In [1]: import numpy as np

In [2]: from numpy import linalg as LA

In [3]: np.set_printoptions(precision=3, suppress=True, linewidth=140, sign=" ")

In [4]: K = np.load("block14.npy")

In [5]: K
Out[5]: 
array([[ 0, -1,  0, -1, -1, -1,  2,  0, -1],
       [ 0,  0,  0, -1, -1,  2,  0,  0,  1],
       [ 0,  0,  1,  0,  0,  0,  0,  0,  0],
       [ 1, -2,  0,  1, -1, -1,  1,  0, -1],
       [ 0,  0,  0,  2,  0,  0, -2,  0, -2],
       [ 2, -1,  0,  2,  2,  2, -1,  0,  2],
       [-1,  1,  0,  0,  1,  1, -2,  0,  1],
       [ 0,  0,  0,  0,  0,  0,  0,  2,  0],
       [-1,  0,  0,  1,  1,  2, -2,  0,  2]])

In [6]: def softmax(z):
   ...:     e = np.exp(z - z.max(axis=-1, keepdims=True))
   ...:     return e / e.sum(axis=-1, keepdims=True)
   ...: 

In [7]: softmax(K[8] + -1)
Out[7]: array([ 0.016,  0.042,  0.042,  0.115,  0.115,  0.312,  0.006,  0.042,  0.312])

In [8]: np.round(softmax(10 * K[8]), 3) + 0
Out[8]: array([ 0. ,  0. ,  0. ,  0. ,  0. ,  0.5,  0. ,  0. ,  0.5])

In [9]: S = K @ K.T / np.sqrt(9)

In [10]: softmax(S).round(6).argmax(axis=1)
Out[10]: array([ 0,  1,  2,  3,  4,  5,  8,  7,  8])

In [11]: softmax(S)[8] @ K
Out[11]: array([-0.281, -0.112,  0.004,  1.079,  1.179,  1.848, -1.721,  0.008,  1.816])

In [12]: O, Rm = LA.qr(K)

In [13]: np.allclose(Rm.T @ Rm, K.T @ K)
Out[13]: True

In [14]: np.round(O.T @ O, 3) + 0
Out[14]: 
array([[ 1.,  0.,  0.,  0.,  0.,  0.,  0.,  0.,  0.],
       [ 0.,  1.,  0.,  0.,  0.,  0.,  0.,  0.,  0.],
       [ 0.,  0.,  1.,  0.,  0.,  0.,  0.,  0.,  0.],
       [ 0.,  0.,  0.,  1.,  0.,  0.,  0.,  0.,  0.],
       [ 0.,  0.,  0.,  0.,  1.,  0.,  0.,  0.,  0.],
       [ 0.,  0.,  0.,  0.,  0.,  1.,  0.,  0.,  0.],
       [ 0.,  0.,  0.,  0.,  0.,  0.,  1.,  0.,  0.],
       [ 0.,  0.,  0.,  0.,  0.,  0.,  0.,  1.,  0.],
       [ 0.,  0.,  0.,  0.,  0.,  0.,  0.,  0.,  1.]])
